$ ipython --no-banner

In [1]: import numpy as np

In [2]: import numpy.linalg as la

In [3]: np.set_printoptions(precision=3, suppress=True, linewidth=200, legacy="1.25")

In [4]: tidy = lambda a: np.round(a, 3) + 0

In [5]: K = np.array([[-2, 2, 1, 1, -1, 1, -1, 2, -1, -2, 2, -2],
   ...:     [-2, 1, -2, -2, 1, -2, -2, 1, -1, -1, -1, -1],
   ...:     [1, -2, 1, 1, 2, 2, -2, 2, 2, 0, 2, 1],
   ...:     [2, 1, 1, 0, 0, -2, 2, 2, -2, 0, -2, 2],
   ...:     [-2, 0, -2, 0, -1, 2, -1, -2, 2, -1, 0, 1],
   ...:     [0, 0, -2, 1, 2, -1, 1, 1, 1, -2, -1, 0],
   ...:     [2, -1, -2, 1, 2, -1, 2, 2, -2, -2, 2, 1],
   ...:     [2, 2, 0, -1, -1, 2, 0, 0, 0, 2, -2, 1],
   ...:     [1, 2, 2, -1, -1, 2, -1, 2, 2, 1, 2, 0],
   ...:     [1, 0, 2, 2, -1, -1, -2, 2, 0, 1, -2, -2],
   ...:     [1, -2, -2, 2, -1, 1, 2, -2, 2, -2, -1, -2],
   ...:     [2, 0, -1, -1, -1, 0, 0, 2, 2, 1, 2, 0]])

In [6]: K
Out[6]: 
array([[-2,  2,  1,  1, -1,  1, -1,  2, -1, -2,  2, -2],
       [-2,  1, -2, -2,  1, -2, -2,  1, -1, -1, -1, -1],
       [ 1, -2,  1,  1,  2,  2, -2,  2,  2,  0,  2,  1],
       [ 2,  1,  1,  0,  0, -2,  2,  2, -2,  0, -2,  2],
       [-2,  0, -2,  0, -1,  2, -1, -2,  2, -1,  0,  1],
       [ 0,  0, -2,  1,  2, -1,  1,  1,  1, -2, -1,  0],
       [ 2, -1, -2,  1,  2, -1,  2,  2, -2, -2,  2,  1],
       [ 2,  2,  0, -1, -1,  2,  0,  0,  0,  2, -2,  1],
       [ 1,  2,  2, -1, -1,  2, -1,  2,  2,  1,  2,  0],
       [ 1,  0,  2,  2, -1, -1, -2,  2,  0,  1, -2, -2],
       [ 1, -2, -2,  2, -1,  1,  2, -2,  2, -2, -1, -2],
       [ 2,  0, -1, -1, -1,  0,  0,  2,  2,  1,  2,  0]])

In [7]: x0 = np.array([-3, 2, -1, 3, 3, 3, 0, 1, -3, -3, 2, -3])

In [8]: rhs = K @ x0

In [9]: beta, lr = np.zeros(12), 1 / la.norm(K, 2) ** 2

In [10]: for i in range(6):
    ...:     beta -= lr * K.T @ (K @ beta - rhs)
    ...:     if i % 1 == 0: print(i, round(la.norm(K @ beta - rhs), 3))
    ...: 
0 21.027
1 13.663
2 10.721
3 9.034
4 7.853
5 6.96

In [11]: tidy(la.cond(K))
Out[11]: 23.209

In [12]: (K - K.T) / 2
Out[12]: 
array([[ 0. ,  2. ,  0. , -0.5,  0.5,  0.5, -1.5,  0. , -1. , -1.5,  0.5, -2. ],
       [-2. ,  0. ,  0. , -1.5,  0.5, -1. , -0.5, -0.5, -1.5, -0.5,  0.5, -0.5],
       [ 0. ,  0. ,  0. ,  0. ,  2. ,  2. ,  0. ,  1. ,  0. , -1. ,  2. ,  1. ],
       [ 0.5,  1.5,  0. ,  0. ,  0. , -1.5,  0.5,  1.5, -0.5, -1. , -2. ,  1.5],
       [-0.5, -0.5, -2. ,  0. ,  0. ,  0. , -1.5, -0.5,  1.5,  0. ,  0.5,  1. ],
       [-0.5,  1. , -2. ,  1.5,  0. ,  0. ,  1. , -0.5, -0.5, -0.5, -1. ,  0. ],
       [ 1.5,  0.5,  0. , -0.5,  1.5, -1. ,  0. ,  1. , -0.5,  0. ,  0. ,  0.5],
       [ 0. ,  0.5, -1. , -1.5,  0.5,  0.5, -1. ,  0. , -1. ,  0. ,  0. , -0.5],
       [ 1. ,  1.5,  0. ,  0.5, -1.5,  0.5,  0.5,  1. ,  0. ,  0.5,  0. , -1. ],
       [ 1.5,  0.5,  1. ,  1. ,  0. ,  0.5,  0. ,  0. , -0.5,  0. ,  0. , -1.5],
       [-0.5, -0.5, -2. ,  2. , -0.5,  1. ,  0. ,  0. ,  0. ,  0. ,  0. , -2. ],
       [ 2. ,  0.5, -1. , -1.5, -1. ,  0. , -0.5,  0.5,  1. ,  1.5,  2. ,  0. ]])

In [13]: (K + K.T) / 2
Out[13]: 
array([[-2. ,  0. ,  1. ,  1.5, -1.5,  0.5,  0.5,  2. ,  0. , -0.5,  1.5,  0. ],
       [ 0. ,  1. , -2. , -0.5,  0.5, -1. , -1.5,  1.5,  0.5, -0.5, -1.5, -0.5],
       [ 1. , -2. ,  1. ,  1. ,  0. ,  0. , -2. ,  1. ,  2. ,  1. ,  0. ,  0. ],
       [ 1.5, -0.5,  1. ,  0. ,  0. , -0.5,  1.5,  0.5, -1.5,  1. ,  0. ,  0.5],
       [-1.5,  0.5,  0. ,  0. , -1. ,  2. ,  0.5, -1.5,  0.5, -1. , -0.5,  0. ],
       [ 0.5, -1. ,  0. , -0.5,  2. , -1. ,  0. ,  1.5,  1.5, -1.5,  0. ,  0. ],
       [ 0.5, -1.5, -2. ,  1.5,  0.5,  0. ,  2. ,  1. , -1.5, -2. ,  2. ,  0.5],
       [ 2. ,  1.5,  1. ,  0.5, -1.5,  1.5,  1. ,  0. ,  1. ,  2. , -2. ,  1.5],
       [ 0. ,  0.5,  2. , -1.5,  0.5,  1.5, -1.5,  1. ,  2. ,  0.5,  2. ,  1. ],
       [-0.5, -0.5,  1. ,  1. , -1. , -1.5, -2. ,  2. ,  0.5,  1. , -2. , -0.5],
       [ 1.5, -1.5,  0. ,  0. , -0.5,  0. ,  2. , -2. ,  2. , -2. , -1. ,  0. ],
       [ 0. , -0.5,  0. ,  0.5,  0. ,  0. ,  0.5,  1.5,  1. , -0.5,  0. ,  0. ]])

In [14]: tidy(np.sort(np.abs(la.eigvals(K))))
Out[14]: array([1.025, 1.025, 3.231, 3.642, 3.642, 3.771, 3.771, 4.082, 4.935, 4.935, 5.169, 6.254])

In [15]: np.trace(K)
Out[15]: 2

In [16]: K @ K
Out[16]: 
array([[  2,  -4, -10,  -4,   8,  -2,   7, -11,  -1,  -2, -17,   5],
       [-13,   3,  -3, -13,  -7,   2,  -6, -23,  -1,  11, -10,   1],
       [  7,   5,   2,   5, -10,  19,   1,   0,  21,   1,  -2,   1],
       [  3,   5,  -1,  -5,   1,   0,  -6,  13, -11,   3,   9,   4],
       [  1,   1,  -3,  -6,   1,  -8,   7,  -2,   6,   1,   0,   0],
       [ -2,  10,  -5, -10,  -5,   3,   6,  -5,  -5,   1,   2,  10],
       [  2,   2, -16,   2,  -8,   5,  17, -10,  -6, -10,   0,   3],
       [ -6,   9,   2,  -1,   4,  -8, -13,  18,  -4,  -2,   2,  -9],
       [  3,   4,   0,   2,   1,   9, -10,  10,  13,  -2,  -2, -10],
       [  1,  10,  21,  -2,  -1,   3, -11,   9,  -8,  12,  -9,   5],
       [  1,   6,   5,   2,   5,  -7,  17,   5, -14,  -9,   8,   7],
       [  4,   9,   4,   3, -10,   9,  -1,   4,   4,   0,   0, -12]])

In [17]: tidy(np.abs(la.eigvals(K)).max())
Out[17]: 6.254
